$ ipython --no-banner

In [1]: import numpy as np

In [2]: np.set_printoptions(precision=3, suppress=True, linewidth=100, legacy="1.25")

In [3]: rd = lambda a: np.round(a, 3) + 0

In [4]: O, _ = np.linalg.qr(np.array([[0.5, -0.4], [-0.2, 0.2], [-0.8, -1.2], [1.3, -0.1]]))

In [5]: J = O @ O.T

In [6]: print(rd(J))
[[ 0.269 -0.121  0.192  0.381]
 [-0.121  0.055 -0.104 -0.163]
 [ 0.192 -0.104  0.93  -0.133]
 [ 0.381 -0.163 -0.133  0.747]]

In [7]: print(rd(np.linalg.det(2 * J)), rd(np.linalg.det(J)))
0.0 0.0

In [8]: print(rd(np.kron(np.eye(2, dtype=int), J)))
[[ 0.269 -0.121  0.192  0.381  0.     0.     0.     0.   ]
 [-0.121  0.055 -0.104 -0.163  0.     0.     0.     0.   ]
 [ 0.192 -0.104  0.93  -0.133  0.     0.     0.     0.   ]
 [ 0.381 -0.163 -0.133  0.747  0.     0.     0.     0.   ]
 [ 0.     0.     0.     0.     0.269 -0.121  0.192  0.381]
 [ 0.     0.     0.     0.    -0.121  0.055 -0.104 -0.163]
 [ 0.     0.     0.     0.     0.192 -0.104  0.93  -0.133]
 [ 0.     0.     0.     0.     0.381 -0.163 -0.133  0.747]]

In [9]: print(np.einsum("ij,ji->", J, J))
2.0

In [10]: print(np.einsum("ii->", J))
2.0

In [11]: print(rd(np.linalg.det(J[::-1])))
0.0

In [12]: ev, vecs = np.linalg.eigh(J)

In [13]: x = np.array([-2, -2, -5, 2])

In [14]: print(rd(vecs * np.maximum(ev, 0) @ vecs.T))
[[ 0.269 -0.121  0.192  0.381]
 [-0.121  0.055 -0.104 -0.163]
 [ 0.192 -0.104  0.93  -0.133]
 [ 0.381 -0.163 -0.133  0.747]]

In [15]: print(rd(np.linalg.eigvalsh(J[1:, 1:])))
[0.    0.731 1.   ]

In [16]: w1 = np.array([[3, 5], [1, 8], [7, 2], [7, 6]])

In [17]: c = np.array([-1, -1])

In [18]: hid = np.maximum(J @ w1 + c, 0)

In [19]: print((hid > 0).astype(int))
[[1 1]
 [0 0]
 [1 1]
 [1 1]]

In [20]: basis = np.array([[1, 2], [1, 2]])

In [21]: print(rd(hid @ basis))
[[ 5.738 11.475]
 [ 0.     0.   ]
 [ 5.243 10.485]
 [ 8.093 16.186]]

In [22]: O, _ = np.linalg.qr(np.array([[0.8], [0.2]]))

In [23]: K = O @ O.T

In [24]: print(rd(K))
[[0.941 0.235]
 [0.235 0.059]]

In [25]: left, sig, Vt = np.linalg.svd(K, full_matrices=False)

In [26]: print(left.shape, sig.shape, Vt.shape)
(2, 2) (2,) (2, 2)

In [27]: print((sig > 1e-8).sum())
1

In [28]: print(rd(np.abs(Vt[0])))
[0.97  0.243]

In [29]: print(rd(left.T @ left))
[[1. 0.]
 [0. 1.]]

In [30]: print(rd(np.sqrt((sig ** 2).sum())), rd(np.linalg.norm(K)))
1.0 1.0

In [31]: print(np.cumsum(sig ** 2) / np.sum(sig ** 2))
[1. 1.]

In [32]: print(rd(left.T @ K @ Vt.T))
[[1. 0.]
 [0. 0.]]

In [33]: left, sig, Vt = np.linalg.svd(K)

In [34]: vecs = Vt[:(sig > 1e-8).sum()]

In [35]: rng = np.random.default_rng(9902)

In [36]: x = K[1] + 5 * K[0] + rng.integers(2) * np.eye(2)[1]

In [37]: print(rd(x))
[4.941 2.235]

In [38]: print(rd(np.linalg.norm(x - vecs.T @ vecs @ x)))
0.97

In [39]: print(np.linalg.matrix_rank(np.vstack([K, x])))
2

In [40]: idx = rng.permutation(2)

In [41]: print(idx)
[0 1]

In [42]: Y = K[idx][:, idx]

In [43]: print(rd(np.sort(np.abs(np.linalg.eigvals(Y)))))
[0. 1.]

In [44]: print(rd(Y))
[[0.941 0.235]
 [0.235 0.059]]

In [45]: print(rd(np.diag(Y)))
[0.941 0.059]

In [46]: x = np.array([4, 3])

In [47]: print(rd(np.eye(2) - K))
[[ 0.059 -0.235]
 [-0.235  0.941]]

In [48]: print(rd(K @ K @ x))
[4.471 1.118]

In [49]: F = np.array([[2, 10, 0, 3, 15, 0],
    ...:     [10, -10, 0, 15, -15, 0],
    ...:     [4, -10, 2, 6, -15, 3],
    ...:     [-1, -5, 0, -2, -10, 0],
    ...:     [-5, 5, 0, -10, 10, 0],
    ...:     [-2, 5, -1, -4, 10, -2]])

In [50]: C2 = F.T @ F

In [51]: print(np.trace(C2), (F ** 2).sum())
1908 1908

In [52]: print(np.diag(C2))
[150 375   5 390 975  13]

In [53]: Y = F + rng.integers(-2, 3, (6, 2)) @ rng.integers(-2, 3, (2, 6))

In [54]: print(Y)
[[  4   8   0   1  19   6]
 [  8 -10  -1  17 -15  -2]
 [  1 -11   0   9 -13   2]
 [ -1  -3   1  -2 -14  -4]
 [ -4   6   1 -11   8  -1]
 [ -1   6   0  -5   8  -3]]

In [55]: print(np.abs(Y - F).sum(axis=1))
[16  7 12 11  7  7]

In [56]: print(Y - F)
[[ 2 -2  0 -2  4  6]
 [-2  0 -1  2  0 -2]
 [-3 -1 -2  3  2 -1]
 [ 0  2  1  0 -4 -4]
 [ 1  1  1 -1 -2 -1]
 [ 1  1  1 -1 -2 -1]]

In [57]: A = np.load("block5.npy")

In [58]: print(A)
[[ 6.042  3.216 -0.559]
 [ 6.5    3.116 -2.878]
 [ 7.13   2.456  0.612]
 [ 5.769  2.006 -1.977]
 [ 6.017  2.873 -0.417]
 [ 5.751  2.627  1.405]
 [ 7.817  3.945 -0.879]
 [ 5.594  3.638 -2.163]
 [ 4.678  2.686 -0.524]
 [ 6.339  1.305 -0.27 ]
 [ 5.87   2.777 -0.882]
 [ 5.894  2.349  0.774]
 [ 5.22   3.457  0.344]
 [ 6.579  2.437  0.326]
 [ 5.549  1.758 -0.073]
 [ 5.771  3.424  0.488]
 [ 6.937  3.577 -1.236]
 [ 5.784  1.714  0.372]
 [ 5.574  4.497  0.471]
 [ 5.827  1.067  0.574]
 [ 6.471  3.827  0.283]
 [ 5.931  2.945  0.088]
 [ 6.23   2.741  1.982]
 [ 5.291  2.912 -1.327]
 [ 6.215  1.546  0.02 ]
 [ 4.596  3.885 -1.71 ]]

In [59]: Y = np.c_[A[:, :2] @ np.array([[2, 0], [0, 0]]), np.array([0, -2, -2, -1, -3, 2, 3, -1, 0, 2, 1, -3, 1, -3, 3, -3, 0, -2, -3, 0, -2, -2, 1, -2, -3, -1])]

In [60]: print(Y)
[[12.084  0.     0.   ]
 [13.     0.    -2.   ]
 [14.26   0.    -2.   ]
 [11.538  0.    -1.   ]
 [12.034  0.    -3.   ]
 [11.502  0.     2.   ]
 [15.634  0.     3.   ]
 [11.188  0.    -1.   ]
 [ 9.356  0.     0.   ]
 [12.678  0.     2.   ]
 [11.74   0.     1.   ]
 [11.788  0.    -3.   ]
 [10.44   0.     1.   ]
 [13.158  0.    -3.   ]
 [11.098  0.     3.   ]
 [11.542  0.    -3.   ]
 [13.874  0.     0.   ]
 [11.568  0.    -2.   ]
 [11.148  0.    -3.   ]
 [11.654  0.     0.   ]
 [12.942  0.    -2.   ]
 [11.862  0.    -2.   ]
 [12.46   0.     1.   ]
 [10.582  0.    -2.   ]
 [12.43   0.    -3.   ]
 [ 9.192  0.    -1.   ]]

In [61]: print(np.linalg.matrix_rank(np.c_[A, Y]))
4

In [62]: print(rd(np.linalg.lstsq(A, Y[:, 0])[0]))
[2. 0. 0.]

In [63]: print(np.linalg.matrix_rank(Y))
2

In [64]: print(rd(np.linalg.norm(Y - A @ np.linalg.lstsq(A, Y)[0], axis=0)))
[0.    0.    9.659]

In [65]: print(rd(np.linalg.norm(np.linalg.qr(A)[0].T @ Y, axis=0) ** 2 / ((Y ** 2).sum(axis=0) + 1e-12)))
[1.    0.    0.152]

In [66]: P = A @ np.linalg.solve(A.T @ A, A.T)

In [67]: print(rd(np.trace(P)))
3.0

In [68]: print(rd(np.linalg.eigvalsh(P)))
[0. 0. 0. 0. 0. 0. 0. 0. 0. 0. 0. 0. 0. 0. 0. 0. 0. 0. 0. 0. 0. 0. 0. 1. 1. 1.]

In [69]: print(np.linalg.matrix_rank(np.eye(26) - P))
23

In [70]: Xs = A - A.mean(axis=0)

In [71]: left, sig, Vt = np.linalg.svd(Xs, full_matrices=False)

In [72]: print(np.abs(left[:, 0]).argmax())
1

In [73]: print(rd((sig ** 2).sum() ** 2 / (sig ** 4).sum()))
2.5

In [74]: print(np.linalg.matrix_rank(Xs))
3

In [75]: print(rd(sig ** 2 / (sig ** 2).sum()))
[0.539 0.27  0.191]

In [76]: print(rd(Vt[0] * np.sign(Vt[0, np.abs(Vt[0]).argmax()])))
[ 0.053 -0.356  0.933]

In [77]: print(rd(sig))
[5.819 4.12  3.461]

In [78]: print(np.searchsorted(np.cumsum(sig ** 2) / (sig ** 2).sum(), 0.9) + 1)
3

In [79]: x = np.array([1, 2, 0])

In [80]: print((A @ x).argmax())
6

In [81]: print(A @ np.eye(3)[2])
[-0.559 -2.878  0.612 -1.977 -0.417  1.405 -0.879 -2.163 -0.524 -0.27  -0.882  0.774  0.344  0.326
 -0.073  0.488 -1.236  0.372  0.471  0.574  0.283  0.088  1.982 -1.327  0.02  -1.71 ]

In [82]: arr = np.loadtxt("out14.csv", delimiter=",")

In [83]: print(arr)
[[ -2.743   7.142   6.343]
 [ -2.34    6.21    4.82 ]
 [ -2.209   5.904   4.357]
 [ -0.961   2.903   0.924]
 [ -0.716   2.277   0.495]
 [ -0.661   2.135   0.414]
 [ -0.54    1.815   0.253]
 [ -0.437   1.536   0.141]
 [ -0.392   1.409   0.099]
 [ -0.15    0.689  -0.034]
 [ -0.14    0.656  -0.035]
 [ -0.108   0.544  -0.037]
 [ -0.074   0.42   -0.034]
 [ -0.04    0.281  -0.024]
 [ -0.001   0.035  -0.001]
 [ -0.002  -0.045  -0.003]
 [ -0.058  -0.125  -0.085]
 [ -0.509   0.305  -1.236]
 [ -0.626   0.46   -1.615]
 [ -0.895   0.843  -2.587]
 [ -1.877   2.385  -7.022]
 [ -2.575   3.545 -10.839]
 [ -2.839   3.993 -12.404]
 [ -3.01    4.286 -13.457]]

In [84]: def softmax(z):
    ...:     e = np.exp(z - z.max(axis=-1, keepdims=True))
    ...:     return e / e.sum(axis=-1, keepdims=True)
    ...: 

In [85]: print(rd(softmax(arr[17] + -2)))
[0.267 0.603 0.129]

In [86]: print(rd(softmax(arr[17])))
[0.267 0.603 0.129]

In [87]: print(rd(softmax(10 * arr[17])))
[0. 1. 0.]

In [88]: att = arr @ arr.T / np.sqrt(3)

In [89]: print(softmax(att).round(6).argmax(axis=1))
[ 0  0  0  0  0  0  0  0  0  0  0  0  0  0  0 16 23 23 23 23 23 23 23 23]
